% python3 -q
>>> import numpy as np
>>> import numpy.linalg as la
>>> np.set_printoptions(precision=1, suppress=True, linewidth=100, sign=" ")
>>> rng = np.random.default_rng(11695)
>>> arr = np.eye(3, dtype=int)[rng.permutation(3)] * np.array([-2, 6, 7])
>>> arr
array([[ 0,  6,  0],
       [-2,  0,  0],
       [ 0,  0,  7]])
>>> np.round(la.det(2 * arr), 1), np.round(la.det(arr), 1)
(np.float64(672.0), np.float64(84.0))
>>> np.einsum("ij,ji->", arr, arr)
np.int64(25)
>>> np.round(la.det(arr.T), 1)
np.float64(84.0)
>>> round(la.det(arr[::-1]), 1)
np.float64(-84.0)
>>> (arr - arr.T) / 2
array([[ 0.,  4.,  0.],
       [-4.,  0.,  0.],
       [ 0.,  0.,  0.]])
>>> np.allclose(arr @ arr.T, arr.T @ arr)
False
>>> assert arr == arr.T
Traceback (most recent call last):
  File "<python-input-12>", line 1, in <module>
    assert arr == arr.T
           ^^^^^^^^^^^^
ValueError: The truth value of an array with more than one element is ambiguous. Use a.any() or a.all()
>>> U, sig, Vh = la.svd(arr, full_matrices=False)
>>> np.abs(Vh[0])
array([ 0.,  0.,  1.])
>>> (sig > 1e-8).sum()
np.int64(3)
>>> np.allclose(U * sig @ Vh, arr)
True
>>> np.cumsum(sig ** 2) / np.sum(sig ** 2)
array([ 0.6,  1. ,  1. ])
>>> sig / sig[0]
array([ 1. ,  0.9,  0.3])
>>> round(np.sqrt((sig ** 2).sum()), 1), round(la.norm(arr), 1)
(np.float64(9.4), np.float64(9.4))
>>> U.T @ arr @ Vh.T
array([[ 7.,  0.,  0.],
       [ 0.,  6.,  0.],
       [ 0.,  0.,  2.]])
>>> (la.matrix_power((arr != 0) + (arr.T != 0) + np.eye(3), 3) > 0).astype(int)
array([[ 1,  1,  0],
       [ 1,  1,  0],
       [ 0,  0,  1]])
>>> np.sort(la.eigvals(arr).real)
array([ 0.,  0.,  7.])
>>> arr @ arr
array([[-12,   0,   0],
       [  0, -12,   0],
       [  0,   0,  49]])
>>> r0 = np.array([2, 2, -2])
>>> B = arr + np.outer(r0, np.eye(3)[2])
>>> la.matrix_rank(la.inv(B) - la.inv(arr), tol=1e-8)
np.int64(1)
>>> B
array([[ 0.,  6.,  2.],
       [-2.,  0.,  2.],
       [ 0.,  0.,  5.]])
>>> round(float(la.det(B) / la.det(arr)), 1), np.round(1 + la.solve(arr, r0)[2], 1)
(0.7, np.float64(0.7))
>>> W0 = np.array([[0, 1, 0, 0, 4],
...     [5, 2, 0, 1, 3],
...     [4, 4, 1, 5, 4],
...     [1, 2, 4, 1, 2],
...     [0, 1, 0, 0, 4],
...     [5, 3, 2, 4, 4],
...     [0, 1, 5, 5, 0]])
>>> O, r_ = la.qr(W0)
>>> O
array([[ 0. ,  0.3, -0.3, -0.2, -0.5],
       [-0.6, -0.4,  0.1, -0.3, -0.1],
       [-0.5,  0.5, -0.4,  0.4,  0.4],
       [-0.1,  0.5,  0.4, -0.7,  0.3],
       [-0. ,  0.3, -0.3, -0.2, -0.5],
       [-0.6, -0.1,  0.2,  0.1, -0.3],
       [-0. ,  0.3,  0.7,  0.5, -0.3]])
>>> np.round(O @ r_, 1) + 0
array([[ 0.,  1.,  0.,  0.,  4.],
       [ 5.,  2.,  0.,  1.,  3.],
       [ 4.,  4.,  1.,  5.,  4.],
       [ 1.,  2.,  4.,  1.,  2.],
       [ 0.,  1.,  0.,  0.,  4.],
       [ 5.,  3.,  2.,  4.,  4.],
       [ 0.,  1.,  5.,  5.,  0.]])
>>> np.allclose(r_.T @ r_, W0.T @ W0)
True
>>> x = np.array([2, 0, 0, 2, 2])
>>> rhs = W0 @ x
>>> np.round(la.lstsq(W0, rhs)[0], 1) + 0
array([ 2.,  0.,  0.,  2.,  2.])
>>> rhs
array([  8,  18,  26,   8,   8,  26,  10])
>>> np.round(la.solve(W0.T @ W0, W0.T @ rhs), 1) + 0
array([ 2.,  0.,  0.,  2.,  2.])
>>> rhs = rhs + 0.1 * rng.normal(size=7)
>>> rhs
array([  7.9,  17.8,  26. ,   8.1,   8.1,  25.9,  10.2])
>>> b, *_ = la.lstsq(W0, rhs)
>>> np.round(W0.T @ (rhs - W0 @ b), 1) + 0
array([ 0.,  0.,  0.,  0.,  0.])
>>> round(la.norm(rhs - W0 @ b), 1)
np.float64(0.1)
>>> X = np.array([[1, 0, 0, 0, 0, 0, 0],
...     [1, 1, 0, 0, 0, 0, 0],
...     [0, 1, 1, 0, 0, 0, 0],
...     [0, 2, 1, 1, 0, 0, 0],
...     [2, 2, 0, 2, 1, 0, 0],
...     [0, 0, 0, -2, 0, 1, 0],
...     [1, -1, 1, -1, 1, 1, 1]])
>>> X
array([[ 1,  0,  0,  0,  0,  0,  0],
       [ 1,  1,  0,  0,  0,  0,  0],
       [ 0,  1,  1,  0,  0,  0,  0],
       [ 0,  2,  1,  1,  0,  0,  0],
       [ 2,  2,  0,  2,  1,  0,  0],
       [ 0,  0,  0, -2,  0,  1,  0],
       [ 1, -1,  1, -1,  1,  1,  1]])
>>> W = np.array([[1, -3, 0, -1],
...     [0, 0, -2, 3],
...     [2, 2, 0, 0],
...     [-2, 3, 1, 2],
...     [-1, -2, 1, 3]])
>>> b = np.array([-1, 2, 0, 1])
>>> act = np.maximum(W0 @ W + b, 0)
>>> la.matrix_rank(act)
np.int64(4)
>>> W2 = np.array([[1, 2], [1, 2], [0, -2], [0, 0]])
>>> W @ W2
array([[-2, -4],
       [ 0,  4],
       [ 4,  8],
       [ 1,  0],
       [-3, -8]])
>>> act @ W2
array([[ 0, -4],
       [ 0,  0],
       [ 0, -2],
       [10, 20],
       [ 0, -4],
       [ 0, -4],
       [27, 48]])
>>> round(float(la.norm(X[5] - X[6])), 1)
2.4
>>> np.round(la.norm(X, 1), 1), round(float(la.norm(X, np.inf)), 1)
(np.float64(7.0), 7.0)
>>> round(la.norm(X, "nuc"), 1)
np.float64(12.1)
>>> r0 = np.array([4, 6, 6, 2, 1, 4, 1])
>>> B = X + np.outer(r0, np.eye(7)[4])
>>> la.matrix_rank(B - X)
np.int64(1)
>>> la.matrix_rank(la.inv(B) - la.inv(X), tol=1e-8)
np.int64(1)
>>> mat = np.load("out8.npy")
>>> mat
array([[-0.9,  4.3, -1.4, -1.3,  3.8, -4.3],
       [-1.6,  1.8, -0.5, -3.5, -1.1, -0.9],
       [-1. , -0.9, -0.4, -1.8, -4.1,  1. ],
       [-1. ,  1.2, -0.1, -5.5,  0.3,  2.3],
       [-1.3, -0.7, -0.4, -1.7, -4.5,  0.7],
       [-0.7,  3.9, -1.6, -3.9,  2.5, -1.7],
       [-0.3,  0.9, -0.8,  1.7, -2.1, -3.4],
       [-0.6, -1. , -0.5,  1.3, -2.6, -0.9],
       [-0.5, -2.9,  0.4,  1.3, -5.2,  1.6],
       [-1.1,  3.6, -1.1, -0.5,  2. , -3.9],
       [-0.9,  0.9, -0.7, -3.2,  0. ,  1.5],
       [-1. ,  0.6, -0.2, -4. ,  0.4,  2. ],
       [-1.2, -1.5,  0.2, -0.8, -3.5,  1.6],
       [-0.8,  1.5, -0.7, -1.6, -1.3, -1.2],
       [-1.6,  0.8, -0.8, -2.4, -1.9,  0.2],
       [-0.9,  4.3, -1.4, -1.4,  3.8, -4. ],
       [-0.4, -1.5,  0.7,  1.4, -4.4, -0.4],
       [-1.8,  2.7, -0.8, -4.5,  0.7,  0.8],
       [-1.8, -0.9, -0.1, -2.2, -4.1,  0.9],
       [-0.5, -2.2,  0.6, -1.1, -3.6,  1.6],
       [ 0. ,  3.2, -1.8,  2.1,  3.6, -6.1],
       [-1.1, -1.4, -0.3,  0.3, -4.4,  0. ],
       [-1.5, -0.6, -0.3, -1.6, -4.2,  0.9],
       [-1.4,  4. , -1.5, -3.8,  3.4, -3.6],
       [-1.4, -1.7, -0.1, -4.5, -4.5,  3.6],
       [-1.9,  1.6, -1. , -2.2, -1.7, -2.7],
       [-1.3,  1.7, -1.1, -1.1, -1.1, -1.4]])
>>> cen = mat - mat.mean(axis=0)
>>> evecs = la.svd(cen)[2][:3]
>>> B = cen - cen @ evecs.T @ evecs
>>> (cen @ evecs.T).std(axis=0)
array([ 4. ,  2.4,  0.9])
